>>> import numpy as np
>>> from numpy import linalg as LA
>>> np.set_printoptions(precision=3, suppress=True, linewidth=100)
>>> rd = lambda a: np.round(a, 3) + 0
>>> J = np.loadtxt("arr.csv", delimiter=",")
>>> print(J)
[[1.    0.2   0.04  0.008 0.002 0.    0.    0.   ]
 [0.2   1.    0.2   0.04  0.008 0.002 0.    0.   ]
 [0.04  0.2   1.    0.2   0.04  0.008 0.002 0.   ]
 [0.008 0.04  0.2   1.    0.2   0.04  0.008 0.002]
 [0.002 0.008 0.04  0.2   1.    0.2   0.04  0.008]
 [0.    0.002 0.008 0.04  0.2   1.    0.2   0.04 ]
 [0.    0.    0.002 0.008 0.04  0.2   1.    0.2  ]
 [0.    0.    0.    0.002 0.008 0.04  0.2   1.   ]]
>>> x0 = np.ones(8)
>>> for _ in range(4):
...     x0 = J @ x0
...     x0 /= LA.norm(x0)
...     print(round(x0 @ J @ x0, 3))
... 
1.434
1.441
1.445
1.447
>>> print(rd(LA.eigvalsh(J)[-1]))
1.451
>>> W0 = np.load("sample1.npy")
>>> print(W0)
[[ 4  5  6  7]
 [ 8  9 10 11]
 [12 13 14 15]
 [16 17 18 19]
 [20 21 22 23]]
>>> r0 = np.array([1, 0, -2, 3, 3, 3, 3, -2])
>>> B = J + np.outer(r0, np.eye(8)[2])
>>> print(LA.matrix_rank(B - J))
1
>>> print(LA.matrix_rank(LA.inv(B) - LA.inv(J), tol=1e-8))
1
>>> print(B)
[[ 1.     0.2    1.04   0.008  0.002  0.     0.     0.   ]
 [ 0.2    1.     0.2    0.04   0.008  0.002  0.     0.   ]
 [ 0.04   0.2   -1.     0.2    0.04   0.008  0.002  0.   ]
 [ 0.008  0.04   3.2    1.     0.2    0.04   0.008  0.002]
 [ 0.002  0.008  3.04   0.2    1.     0.2    0.04   0.008]
 [ 0.     0.002  3.008  0.04   0.2    1.     0.2    0.04 ]
 [ 0.     0.     3.002  0.008  0.04   0.2    1.     0.2  ]
 [ 0.     0.    -2.     0.002  0.008  0.04   0.2    1.   ]]
>>> x0 = np.array([1, 0, 3, 0])
>>> h = np.maximum(W0 @ x0, 0)
>>> print(W0.T @ h)
[3880 4150 4420 4690]
>>> print(np.maximum(W0 @ (3 * x0), 0))
[ 66 114 162 210 258]
>>> print(np.maximum(W0 @ x0, 0) - np.maximum(-W0 @ x0, 0))
[22 38 54 70 86]
>>> print(np.flatnonzero(h > 1e-9))
[0 1 2 3 4]
>>> print(np.tanh(W0 @ x0))
[1. 1. 1. 1. 1.]
>>> rk = LA.matrix_rank(W0)
>>> print(rk)
2
>>> N = LA.svd(W0)[2][rk:].T
>>> print(rd(W0 @ N))
[[0. 0.]
 [0. 0.]
 [0. 0.]
 [0. 0.]
 [0. 0.]]
>>> print(N.shape)
(4, 2)
>>> print(rd(N @ N.T))
[[ 0.3 -0.4 -0.1  0.2]
 [-0.4  0.7 -0.2 -0.1]
 [-0.1 -0.2  0.7 -0.4]
 [ 0.2 -0.1 -0.4  0.3]]
>>> print([int(LA.matrix_rank(np.delete(W0, i, axis=0))) for i in range(5)])
[2, 2, 2, 2, 2]
>>> X = np.load("x.npy")
>>> print(X)
[[1.    0.2   0.04  0.008 0.002 0.    0.    0.    0.    0.    0.   ]
 [0.2   1.    0.2   0.04  0.008 0.002 0.    0.    0.    0.    0.   ]
 [0.04  0.2   1.    0.2   0.04  0.008 0.002 0.    0.    0.    0.   ]
 [0.008 0.04  0.2   1.    0.2   0.04  0.008 0.002 0.    0.    0.   ]
 [0.002 0.008 0.04  0.2   1.    0.2   0.04  0.008 0.002 0.    0.   ]
 [0.    0.002 0.008 0.04  0.2   1.    0.2   0.04  0.008 0.002 0.   ]
 [0.    0.    0.002 0.008 0.04  0.2   1.    0.2   0.04  0.008 0.002]
 [0.    0.    0.    0.002 0.008 0.04  0.2   1.    0.2   0.04  0.008]
 [0.    0.    0.    0.    0.002 0.008 0.04  0.2   1.    0.2   0.04 ]
 [0.    0.    0.    0.    0.    0.002 0.008 0.04  0.2   1.    0.2  ]
 [0.    0.    0.    0.    0.    0.    0.002 0.008 0.04  0.2   1.   ]]
>>> # symmetric, so the eigenvalues are real
>>> evals, evecs = LA.eigh(X)
>>> print(rd(LA.eigvalsh(X + 3 * np.eye(11))))
[3.674 3.693 3.728 3.78  3.849 3.936 4.039 4.157 4.28  4.392 4.471]
>>> print((evals > 1e-8).sum(), (evals < -1e-8).sum())
11 0
>>> print(rd(evals))
[0.674 0.693 0.728 0.78  0.849 0.936 1.039 1.157 1.28  1.392 1.471]
>>> print(rd(LA.svd(X, compute_uv=False)))
[1.471 1.392 1.28  1.157 1.039 0.936 0.849 0.78  0.728 0.693 0.674]
>>> print(rd(evecs @ np.diag(evals) @ evecs.T))
[[1.    0.2   0.04  0.008 0.002 0.    0.    0.    0.    0.    0.   ]
 [0.2   1.    0.2   0.04  0.008 0.002 0.    0.    0.    0.    0.   ]
 [0.04  0.2   1.    0.2   0.04  0.008 0.002 0.    0.    0.    0.   ]
 [0.008 0.04  0.2   1.    0.2   0.04  0.008 0.002 0.    0.    0.   ]
 [0.002 0.008 0.04  0.2   1.    0.2   0.04  0.008 0.002 0.    0.   ]
 [0.    0.002 0.008 0.04  0.2   1.    0.2   0.04  0.008 0.002 0.   ]
 [0.    0.    0.002 0.008 0.04  0.2   1.    0.2   0.04  0.008 0.002]
 [0.    0.    0.    0.002 0.008 0.04  0.2   1.    0.2   0.04  0.008]
 [0.    0.    0.    0.    0.002 0.008 0.04  0.2   1.    0.2   0.04 ]
 [0.    0.    0.    0.    0.    0.002 0.008 0.04  0.2   1.    0.2  ]
 [0.    0.    0.    0.    0.    0.    0.002 0.008 0.04  0.2   1.   ]]
>>> print(np.unique(evals.round(6) + 0, return_counts=True)[1])
[1 1 1 1 1 1 1 1 1 1 1]
>>> x0 = np.ones(11)
>>> for _ in range(5):
...     x0 = X @ x0
...     x0 /= LA.norm(x0)
...     print(round(x0 @ X @ x0, 3))
... 
1.454
1.459
1.463
1.465
1.467
>>> print(rd(LA.eigvalsh(X)[-1]))
1.471
>>> B = LA.inv(X)
>>> print(rd(LA.slogdet(X)[0]))
1.0
>>> print(np.allclose(B, X.T))
False
>>> print(rd(LA.cond(X)))
2.182
>>> print((np.abs(B) > 1e-9).astype(int))
[[1 1 1 1 1 1 1 1 1 1 1]
 [1 1 1 1 1 1 1 1 1 1 1]
 [1 1 1 1 1 1 1 1 1 1 1]
 [1 1 1 1 1 1 1 1 1 1 1]
 [1 1 1 1 1 1 1 1 1 1 1]
 [1 1 1 1 1 1 1 1 1 1 1]
 [1 1 1 1 1 1 1 1 1 1 1]
 [1 1 1 1 1 1 1 1 1 1 1]
 [1 1 1 1 1 1 1 1 1 1 1]
 [1 1 1 1 1 1 1 1 1 1 1]
 [1 1 1 1 1 1 1 1 1 1 1]]
>>> E = np.loadtxt("case15.csv", delimiter=",")
>>> print(E)
[[-3.  1. -1.  1.  3.  0.  0.  0.  0.  0.  0.  0.]
 [ 1. -3. -3.  3.  1.  0.  0.  0.  0.  0.  0.  0.]
 [-3. -3.  2. -1.  1.  0.  0.  0.  0.  0.  0.  0.]
 [-3. -3.  3. -2.  2.  0.  0.  0.  0.  0.  0.  0.]
 [ 2.  0. -1.  2.  0.  0.  0.  0.  0.  0.  0.  0.]
 [ 0.  0.  0.  0.  0. -3. -3.  3. -3.  0.  0.  3.]
 [ 0.  0.  0.  0.  0. -2.  1.  1. -1. -2.  3.  3.]
 [ 0.  0.  0.  0.  0. -3. -1. -3. -3.  2.  0. -2.]
 [ 0.  0.  0.  0.  0.  2. -1. -3.  1. -1.  1. -2.]
 [ 0.  0.  0.  0.  0.  0.  2.  1. -1.  3.  0.  1.]
 [ 0.  0.  0.  0.  0.  3.  1. -1.  3.  2. -1.  0.]
 [ 0.  0.  0.  0.  0.  2.  0. -1.  1.  3. -3.  2.]]
>>> # 2 blocks once reordered
>>> rng = np.random.default_rng(87578)
>>> z = rng.permutation(12)
>>> B = E[:, z] * rng.choice([-1, 1], 12)
>>> print(B)
[[-0.  0. -1.  3.  1.  0.  0.  0.  0.  3.  1. -0.]
 [-0.  0.  3. -1.  3.  0.  0.  0.  0.  1.  3. -0.]
 [-0.  0.  3.  3. -2.  0.  0.  0.  0.  1. -1. -0.]
 [-0.  0.  3.  3. -3.  0.  0.  0.  0.  2. -2. -0.]
 [-0.  0. -0. -2.  1.  0.  0.  0.  0.  0.  2. -0.]
 [ 3.  3. -0. -0. -0.  0. -3.  0. -3.  0.  0. -3.]
 [ 2.  3. -0. -0. -0.  3. -1. -2.  1.  0.  0. -1.]
 [ 3. -2. -0. -0. -0.  0. -3.  2. -1.  0.  0.  3.]
 [-2. -2. -0. -0. -0.  1.  1. -1. -1.  0.  0.  3.]
 [-0.  1. -0. -0. -0.  0. -1.  3.  2.  0.  0. -1.]
 [-3.  0. -0. -0. -0. -1.  3.  2.  1.  0.  0.  1.]
 [-2.  2. -0. -0. -0. -3.  1.  3.  0.  0.  0.  1.]]
>>> left, _, vt = LA.svd(E.T @ B)
>>> print(rd(left @ vt))
[[ 0.  0.  0. -1.  0.  0.  0.  0.  0.  0.  0.  0.]
 [ 0.  0. -1.  0.  0.  0.  0.  0.  0.  0.  0.  0.]
 [ 0.  0.  0.  0. -1.  0.  0.  0.  0.  0.  0.  0.]
 [ 0.  0.  0.  0.  0.  0.  0.  0.  0.  0.  1.  0.]
 [ 0.  0.  0.  0.  0.  0.  0.  0.  0.  1.  0.  0.]
 [-1.  0.  0.  0.  0.  0.  0.  0.  0.  0.  0.  0.]
 [ 0.  0.  0.  0.  0.  0.  0.  0.  1.  0.  0.  0.]
 [ 0.  0.  0.  0.  0.  0.  0.  0.  0.  0.  0. -1.]
 [ 0.  0.  0.  0.  0.  0.  1.  0.  0.  0.  0.  0.]
 [ 0.  0.  0.  0.  0.  0.  0.  1.  0.  0.  0.  0.]
 [ 0.  0.  0.  0.  0.  1.  0.  0.  0.  0.  0.  0.]
 [ 0.  1.  0.  0.  0.  0.  0.  0.  0.  0.  0.  0.]]
